$ ipython --no-banner

In [1]: import numpy as np

In [2]: np.set_printoptions(precision=2, suppress=True, linewidth=200)

In [3]: K = np.array([[0, 0, 0, 0, 0, 0, 1, 0],
   ...:     [0, 0, 0, 0, 0, 1, 0, 0],
   ...:     [0, 0, 0, 0, 0, 0, 0, 1],
   ...:     [0, 0, 0, 0, 1, 0, 0, 0],
   ...:     [1, 0, 0, 0, 0, 0, 0, 0],
   ...:     [0, 1, 0, 0, 0, 0, 0, 0],
   ...:     [0, 0, 0, 1, 0, 0, 0, 0],
   ...:     [0, 0, 1, 0, 0, 0, 0, 0]])

In [4]: q, r_ = np.linalg.qr(K)

In [5]: print(np.allclose(r_.T @ r_, K.T @ K))
True

In [6]: print(q.T @ q)
[[1. 0. 0. 0. 0. 0. 0. 0.]
 [0. 1. 0. 0. 0. 0. 0. 0.]
 [0. 0. 1. 0. 0. 0. 0. 0.]
 [0. 0. 0. 1. 0. 0. 0. 0.]
 [0. 0. 0. 0. 1. 0. 0. 0.]
 [0. 0. 0. 0. 0. 1. 0. 0.]
 [0. 0. 0. 0. 0. 0. 1. 0.]
 [0. 0. 0. 0. 0. 0. 0. 1.]]

In [7]: print(abs(r_[0, 0]), round(np.linalg.norm(K[:, 0]), 2))
1.0 1.0

In [8]: print(r_)
[[-1.  0.  0.  0.  0.  0.  0.  0.]
 [ 0. -1.  0.  0.  0.  0.  0.  0.]
 [ 0.  0. -1.  0.  0.  0.  0.  0.]
 [ 0.  0.  0. -1.  0.  0.  0.  0.]
 [ 0.  0.  0.  0. -1.  0.  0.  0.]
 [ 0.  0.  0.  0.  0. -1.  0.  0.]
 [ 0.  0.  0.  0.  0.  0. -1.  0.]
 [ 0.  0.  0.  0.  0.  0.  0. -1.]]

In [9]: print(np.trace(q @ q.T))
8.0

In [10]: print(q)
[[ 0.  0.  0.  0.  0.  0. -1.  0.]
 [-0.  0.  0.  0.  0. -1.  0.  0.]
 [-0. -0.  0.  0.  0.  0.  0. -1.]
 [-0. -0. -0.  0. -1.  0.  0.  0.]
 [-1. -0. -0. -0.  0.  0.  0.  0.]
 [-0. -1. -0. -0. -0.  0.  0.  0.]
 [-0. -0. -0. -1.  0. -0.  0.  0.]
 [-0. -0. -1. -0. -0. -0. -0.  0.]]

In [11]: ang = np.radians(120)

In [12]: r_ = np.eye(8)

In [13]: r_[7, 7] = r_[2, 2] = np.cos(ang)

In [14]: r_[7, 2], r_[2, 7] = -np.sin(ang), np.sin(ang)

In [15]: print(r_)
[[ 1.    0.    0.    0.    0.    0.    0.    0.  ]
 [ 0.    1.    0.    0.    0.    0.    0.    0.  ]
 [ 0.    0.   -0.5   0.    0.    0.    0.    0.87]
 [ 0.    0.    0.    1.    0.    0.    0.    0.  ]
 [ 0.    0.    0.    0.    1.    0.    0.    0.  ]
 [ 0.    0.    0.    0.    0.    1.    0.    0.  ]
 [ 0.    0.    0.    0.    0.    0.    1.    0.  ]
 [ 0.    0.   -0.87  0.    0.    0.    0.   -0.5 ]]

In [16]: M2 = K @ r_.T

In [17]: print(M2)
[[ 0.    0.    0.    0.    0.    0.    1.    0.  ]
 [ 0.    0.    0.    0.    0.    1.    0.    0.  ]
 [ 0.    0.    0.87  0.    0.    0.    0.   -0.5 ]
 [ 0.    0.    0.    0.    1.    0.    0.    0.  ]
 [ 1.    0.    0.    0.    0.    0.    0.    0.  ]
 [ 0.    1.    0.    0.    0.    0.    0.    0.  ]
 [ 0.    0.    0.    1.    0.    0.    0.    0.  ]
 [ 0.    0.   -0.5   0.    0.    0.    0.   -0.87]]

In [18]: print(np.abs(M2 - K).max(axis=0))
[0.  0.  1.5 0.  0.  0.  0.  1.5]

In [19]: print(np.allclose(np.linalg.norm(K, axis=1), np.linalg.norm(M2, axis=1)))
True

In [20]: print(np.linalg.svd(K, compute_uv=False))
[1. 1. 1. 1. 1. 1. 1. 1.]

In [21]: print(np.linalg.pinv(K))
[[0. 0. 0. 0. 1. 0. 0. 0.]
 [0. 0. 0. 0. 0. 1. 0. 0.]
 [0. 0. 0. 0. 0. 0. 0. 1.]
 [0. 0. 0. 0. 0. 0. 1. 0.]
 [0. 0. 0. 1. 0. 0. 0. 0.]
 [0. 1. 0. 0. 0. 0. 0. 0.]
 [1. 0. 0. 0. 0. 0. 0. 0.]
 [0. 0. 1. 0. 0. 0. 0. 0.]]

In [22]: print(K.T @ K)
[[1 0 0 0 0 0 0 0]
 [0 1 0 0 0 0 0 0]
 [0 0 1 0 0 0 0 0]
 [0 0 0 1 0 0 0 0]
 [0 0 0 0 1 0 0 0]
 [0 0 0 0 0 1 0 0]
 [0 0 0 0 0 0 1 0]
 [0 0 0 0 0 0 0 1]]

In [23]: print(np.allclose(K, K.T))
False

In [24]: print(round(np.abs(np.linalg.eigvals(K)).max(), 2))
1.0

In [25]: np.linalg.determinant(K)
---------------------------------------------------------------------------
AttributeError                            Traceback (most recent call last)
Cell In[25], line 1
----> 1 np.linalg.determinant(K)

AttributeError: module 'numpy.linalg' has no attribute 'determinant'

In [26]: E = np.array([[1, 1, 0, 0, 0, 0],
    ...:     [5, 3, 0, 0, 0, 0],
    ...:     [5, 2, 0, 0, 0, 0],
    ...:     [0, 0, 1, 1, 0, 0],
    ...:     [0, 0, 5, 3, 0, 0],
    ...:     [0, 0, 5, 2, 0, 0],
    ...:     [0, 0, 0, 0, 1, 1],
    ...:     [0, 0, 0, 0, 5, 3],
    ...:     [0, 0, 0, 0, 5, 2]])

In [27]: def softmax(z):
    ...:     e = np.exp(z - z.max(axis=-1, keepdims=True))
    ...:     return e / e.sum(axis=-1, keepdims=True)
    ...: 

In [28]: print(softmax(E[3]))
[0.11 0.11 0.29 0.29 0.11 0.11]

In [29]: print(softmax(E[3] + -2))
[0.11 0.11 0.29 0.29 0.11 0.11]

In [30]: att = E @ E.T / np.sqrt(6)

In [31]: print(softmax(att).round(6).argmax(axis=1))
[1 1 1 4 4 4 7 7 7]

In [32]: print(np.round(softmax(att), 2) + 0)
[[0.04 0.51 0.34 0.02 0.02 0.02 0.02 0.02 0.02]
 [0.   0.77 0.23 0.   0.   0.   0.   0.   0.  ]
 [0.   0.69 0.31 0.   0.   0.   0.   0.   0.  ]
 [0.02 0.02 0.02 0.04 0.51 0.34 0.02 0.02 0.02]
 [0.   0.   0.   0.   0.77 0.23 0.   0.   0.  ]
 [0.   0.   0.   0.   0.69 0.31 0.   0.   0.  ]
 [0.02 0.02 0.02 0.02 0.02 0.02 0.04 0.51 0.34]
 [0.   0.   0.   0.   0.   0.   0.   0.77 0.23]
 [0.   0.   0.   0.   0.   0.   0.   0.69 0.31]]

In [33]: m1 = np.loadtxt("arr.csv", delimiter=",")

In [34]: print(m1)
[[  5.  -4.   5.  11.  -7.   0.   7.   0.]
 [  0.   0.   0.   0.   0.   0.   0.   0.]
 [  3.  -1.  -4.   5.   4.  -2.   5.  -1.]
 [  6.  -7.   3.   5.  -1.   2.   1.  -2.]
 [  9.  -6.  -7.   9.  -4.   3.   5.   6.]
 [  5.  -1.   7.   3.  -9.  -1.   5.   2.]
 [  2.  -2.  -6.   8.  -5.  -9.   8.  -1.]
 [  0.   0.   0.   0.   0.   0.   0.   0.]
 [  2.   4.   4.   0.   5.   0.   0.  -1.]
 [  2.   0.   3.   5.  -4.  -2.   1.  -2.]
 [  2.  -1.   0.   1.  -5.   2.   3.   5.]
 [  2.  -5.   0.   9. -12.  -5.   9.   2.]
 [ -1.  -1.  -2.   3.  -9.  -7.   3.   0.]
 [  0.  -4.   0.   8.  -7.  -7.   6.  -3.]
 [  2.  -5.  -4.   2.  -1.  -3.   6.  -1.]
 [  2.   4.   4.   0.   5.   0.   0.  -1.]
 [  1.   0.   4.  -3.   0.  -1.   1.  -1.]
 [  4.   3.   4.   1.   0.   2.   3.   4.]
 [  6.  -1.   3.   7.   0.  -5.   7.  -4.]
 [  4.  -4.  -3.   3.  -3.   3.  -3.   2.]
 [ -3.  -8.  -3.   0.  -8.  -6.   6.  -1.]
 [  6.   3.   7.   6.  -4.   0.   4.   2.]
 [  3.   1.   6.   5.   7.   0.   3.  -4.]
 [  2.   4.   4.   0.   5.   0.   0.  -1.]]

In [35]: x0 = np.array([1, -2, -3, -2, 2, -1, 1, -3])

In [36]: a = np.maximum(m1 @ x0, 0)

In [37]: print(a)
[ 0.  0. 25.  4.  0.  0. 18.  0.  0.  0.  0.  0.  0.  0. 30.  0.  0.  0.  9.  0. 21.  0.  2.  0.]

In [38]: print(np.tanh(m1 @ x0))
[-1.    0.    1.    1.    0.   -1.    1.    0.   -1.   -1.   -1.   -1.   -1.    0.    1.   -1.    0.   -1.    1.   -1.    1.   -1.    0.96 -1.  ]

In [39]: x0 = np.array([-2, -2, -3, -2, -1, 0, -1, 2])

In [40]: y = m1 @ x0

In [41]: print(y)
[-39.   0. -13. -21.   8. -27.  -3.   0. -31. -24.   8.  -5.  10. -13.   7. -31. -11. -23. -48.  13.  31. -47. -54. -31.]

In [42]: print(np.round(np.linalg.lstsq(m1, y)[0], 2) + 0)
[-2. -2. -3. -2. -1.  0. -1.  2.]

In [43]: rng = np.random.default_rng(4842)

In [44]: y = y + 0.02 * rng.normal(size=24)

In [45]: print(y)
[-38.97   0.02 -12.99 -21.02   8.   -26.98  -3.02   0.02 -30.96 -24.     8.    -5.03   9.99 -12.97   6.99 -31.   -10.98 -23.   -47.98  12.99  31.   -46.99 -54.   -31.01]

In [46]: b, *_ = np.linalg.lstsq(m1, y)

In [47]: print(np.round(np.linalg.norm(y - m1 @ b), 2))
0.08

In [48]: print(np.round(m1.T @ (y - m1 @ b), 2) + 0)
[0. 0. 0. 0. 0. 0. 0. 0.]

In [49]: X = np.array([[3, -2, 3, 4], [-1, 4, 3, -5], [-2, 1, 3, 3], [-3, -3, 4, -4]])

In [50]: print(np.round(softmax(X[1]), 2) + 0)
[0.   0.73 0.27 0.  ]

In [51]: att = X @ X.T / np.sqrt(4)

In [52]: print(np.round(softmax(att + np.triu(np.full(att.shape, -np.inf), 1)), 2) + 0)
[[1.   0.   0.   0.  ]
 [0.   1.   0.   0.  ]
 [0.01 0.   0.99 0.  ]
 [0.   0.   0.   1.  ]]

In [53]: print(np.round(softmax(att), 2) + 0)
[[1.   0.   0.   0.  ]
 [0.   1.   0.   0.  ]
 [0.01 0.   0.99 0.  ]
 [0.   0.   0.   1.  ]]

In [54]: print(softmax(att)[1] @ X)
[-1.  4.  3. -5.]

In [55]: print(softmax(att).round(6).argmax(axis=1))
[0 1 2 3]

In [56]: u = np.array([0, 8, 0])

In [57]: print(np.convolve(X[0], u))
[  0  24 -16  24  32   0]

In [58]: print(np.correlate(X[0], X[3], "full"))
[-12  20 -29  -7  13 -21 -12]

In [59]: print(np.array([np.convolve(row, u, "same") for row in X]))
[[ 24 -16  24  32]
 [ -8  32  24 -40]
 [-16   8  24  24]
 [-24 -24  32 -32]]

In [60]: print(np.linalg.eigvals(X))
[-6.76+0.j   3.45+3.6j  3.45-3.6j  5.86+0.j ]

In [61]: print(np.einsum("ii->", X))
6

In [62]: print(round(float(np.linalg.det(X.T)), 2))
-986.0

In [63]: print(round(np.linalg.det(X[::-1]), 2))
-986.0

In [64]: print(np.einsum("ij,ji->", X, X))
78

In [65]: print(round(float(np.linalg.eigvals(X).sum().real), 2))
6.0

In [66]: print(np.kron(np.eye(2, dtype=int), X))
[[ 3 -2  3  4  0  0  0  0]
 [-1  4  3 -5  0  0  0  0]
 [-2  1  3  3  0  0  0  0]
 [-3 -3  4 -4  0  0  0  0]
 [ 0  0  0  0  3 -2  3  4]
 [ 0  0  0  0 -1  4  3 -5]
 [ 0  0  0  0 -2  1  3  3]
 [ 0  0  0  0 -3 -3  4 -4]]

In [67]: x0 = np.array([3, 3, -1, -3])

In [68]: y = X @ x0

In [69]: print(y)
[-12  21 -15 -10]

In [70]: print(np.linalg.solve(X, -1 * y))
[-3. -3.  1.  3.]

In [71]: print(np.linalg.solve(X, y + X[:, 0]))
[ 4.  3. -1. -3.]

In [72]: hat = np.triu(np.array([[1, -3, -2, 0], [-3, -2, -1, 2], [1, -3, 3, -1], [2, 3, 1, 2]]), 1) + np.eye(4)

In [73]: M2 = hat @ X @ np.linalg.inv(hat)

In [74]: print(np.poly(M2))
[   1.   -6.  -21.  296. -986.]

In [75]: print(M2)
[[ 10.  14.  22.   7.]
 [ -5. -18. -20.   0.]
 [  1.   7.   8.   1.]
 [ -3. -12. -14.   6.]]

In [76]: print(np.trace(M2), np.trace(X))
6.0 6

In [77]: print(round(np.linalg.det(M2), 2))
-986.0

In [78]: J = np.loadtxt("case7.csv", delimiter=",")

In [79]: print(J)
[[-16.82  12.43  -8.24]
 [  7.26  -6.52   3.39]
 [  1.76 -11.31  16.14]
 [  7.93  -7.75  14.07]
 [  4.09 -11.67   3.23]
 [-10.29 -13.41  -8.87]
 [-18.63  -8.5    3.29]
 [ -8.63   7.41 -12.45]
 [ -5.91   2.07  -2.2 ]
 [ -8.96 -21.6    0.96]
 [  9.54   4.18   2.98]
 [-22.68   4.77 -11.41]
 [  4.44   2.56  -2.73]
 [  4.68  -8.39   5.01]
 [-12.17 -11.03   4.25]
 [  3.37  -3.96  -4.81]
 [-11.49 -12.9    3.34]
 [ -3.16  10.3   -9.69]
 [  0.14   0.28   4.17]
 [-13.38 -13.28 -11.26]
 [-12.28  -1.06   5.32]
 [ -1.89  -1.93   0.62]]

In [80]: M2 = np.c_[J[:, :2] @ np.array([[6, 7], [4, 4]]), np.array([-1, 2, 2, -3, -3, -3, -5, -3, -1, 3, 0, -5, 2, 0, -2, 3, 2, -5, -3, -3, -1, 0])]

In [81]: print(M2)
[[ -51.2   -68.02   -1.  ]
 [  17.48   24.74    2.  ]
 [ -34.68  -32.92    2.  ]
 [  16.58   24.51   -3.  ]
 [ -22.14  -18.05   -3.  ]
 [-115.38 -125.67   -3.  ]
 [-145.78 -164.41   -5.  ]
 [ -22.14  -30.77   -3.  ]
 [ -27.18  -33.09   -1.  ]
 [-140.16 -149.12    3.  ]
 [  73.96   83.5     0.  ]
 [-117.   -139.68   -5.  ]
 [  36.88   41.32    2.  ]
 [  -5.48   -0.8     0.  ]
 [-117.14 -129.31   -2.  ]
 [   4.38    7.75    3.  ]
 [-120.54 -132.03    2.  ]
 [  22.24   19.08   -5.  ]
 [   1.96    2.1    -3.  ]
 [-133.4  -146.78   -3.  ]
 [ -77.92  -90.2    -1.  ]
 [ -19.06  -20.95    0.  ]]

In [82]: print(np.linalg.matrix_rank(M2))
3

In [83]: print(np.round(np.linalg.lstsq(J, M2[:, 0])[0], 2) + 0)
[6. 4. 0.]

In [84]: data = np.loadtxt("mat.csv", delimiter=",")

In [85]: print(data)
[[ 0.  3.  2. -2.  0. -4.  5.  0. -4.  5.]
 [ 3.  0.  0.  0.  0.  0.  0.  0.  0.  0.]
 [ 2.  0.  0.  0.  0.  0.  0.  0.  0.  0.]
 [-2.  0.  0.  0.  0.  0.  0.  0.  0.  0.]
 [ 0.  0.  0.  0.  0.  0.  0.  0.  0.  0.]
 [-4.  0.  0.  0.  0.  0.  0.  0.  0.  0.]
 [ 5.  0.  0.  0.  0.  0.  0.  0.  0.  0.]
 [ 0.  0.  0.  0.  0.  0.  0.  0.  0.  0.]
 [-4.  0.  0.  0.  0.  0.  0.  0.  0.  0.]
 [ 5.  0.  0.  0.  0.  0.  0.  0.  0.  0.]]

In [86]: U, s, VT = np.linalg.svd(data)

In [87]: print(np.argmax(s[:-1] / (s[1:] + 1e-6)) + 1)
2

In [88]: M2 = U[:, :2] @ np.diag(s[:2]) @ VT[:2]

In [89]: print(np.round(np.linalg.norm(data - M2) / np.linalg.norm(data), 2))
0.0

In [90]: print(np.round(np.linalg.norm(data - M2, 2), 2), round(float(s[2]), 2))
0.0 0.0

In [91]: print(np.unique(data.round(6), axis=0).shape)
(7, 10)

In [92]: print(np.round(data @ np.linalg.pinv(data) @ data, 2) + 0)
[[ 0.  3.  2. -2.  0. -4.  5.  0. -4.  5.]
 [ 3.  0.  0.  0.  0.  0.  0.  0.  0.  0.]
 [ 2.  0.  0.  0.  0.  0.  0.  0.  0.  0.]
 [-2.  0.  0.  0.  0.  0.  0.  0.  0.  0.]
 [ 0.  0.  0.  0.  0.  0.  0.  0.  0.  0.]
 [-4.  0.  0.  0.  0.  0.  0.  0.  0.  0.]
 [ 5.  0.  0.  0.  0.  0.  0.  0.  0.  0.]
 [ 0.  0.  0.  0.  0.  0.  0.  0.  0.  0.]
 [-4.  0.  0.  0.  0.  0.  0.  0.  0.  0.]
 [ 5.  0.  0.  0.  0.  0.  0.  0.  0.  0.]]

In [93]: print(np.linalg.lstsq(data[:-1].T, data[-1])[2])
2

In [94]: print(np.abs(np.diag(np.linalg.qr(data)[1])) > 1e-9)
[ True  True False False False False False False False False]

In [95]: print(np.allclose(data @ data.T, data.T @ data))
True

In [96]: print((data + data.T) / 2)
[[ 0.  3.  2. -2.  0. -4.  5.  0. -4.  5.]
 [ 3.  0.  0.  0.  0.  0.  0.  0.  0.  0.]
 [ 2.  0.  0.  0.  0.  0.  0.  0.  0.  0.]
 [-2.  0.  0.  0.  0.  0.  0.  0.  0.  0.]
 [ 0.  0.  0.  0.  0.  0.  0.  0.  0.  0.]
 [-4.  0.  0.  0.  0.  0.  0.  0.  0.  0.]
 [ 5.  0.  0.  0.  0.  0.  0.  0.  0.  0.]
 [ 0.  0.  0.  0.  0.  0.  0.  0.  0.  0.]
 [-4.  0.  0.  0.  0.  0.  0.  0.  0.  0.]
 [ 5.  0.  0.  0.  0.  0.  0.  0.  0.  0.]]

In [97]: print(np.trace(data))
0.0

In [98]: print(round(float(np.abs(np.linalg.eigvals(data)).max()), 2))
9.95

In [99]: print(np.allclose(data, data.T))
True

In [100]: print(np.linalg.matrix_power(data, 4))
[[ 9801.     0.     0.     0.     0.     0.     0.     0.     0.     0.]
 [    0.   891.   594.  -594.     0. -1188.  1485.     0. -1188.  1485.]
 [    0.   594.   396.  -396.     0.  -792.   990.     0.  -792.   990.]
 [    0.  -594.  -396.   396.     0.   792.  -990.     0.   792.  -990.]
 [    0.     0.     0.     0.     0.     0.     0.     0.     0.     0.]
 [    0. -1188.  -792.   792.     0.  1584. -1980.     0.  1584. -1980.]
 [    0.  1485.   990.  -990.     0. -1980.  2475.     0. -1980.  2475.]
 [    0.     0.     0.     0.     0.     0.     0.     0.     0.     0.]
 [    0. -1188.  -792.   792.     0.  1584. -1980.     0.  1584. -1980.]
 [    0.  1485.   990.  -990.     0. -1980.  2475.     0. -1980.  2475.]]

In [101]: np.linalg.determinant(data)
---------------------------------------------------------------------------
AttributeError                            Traceback (most recent call last)
Cell In[101], line 1
----> 1 np.linalg.determinant(data)

AttributeError: module 'numpy.linalg' has no attribute 'determinant'
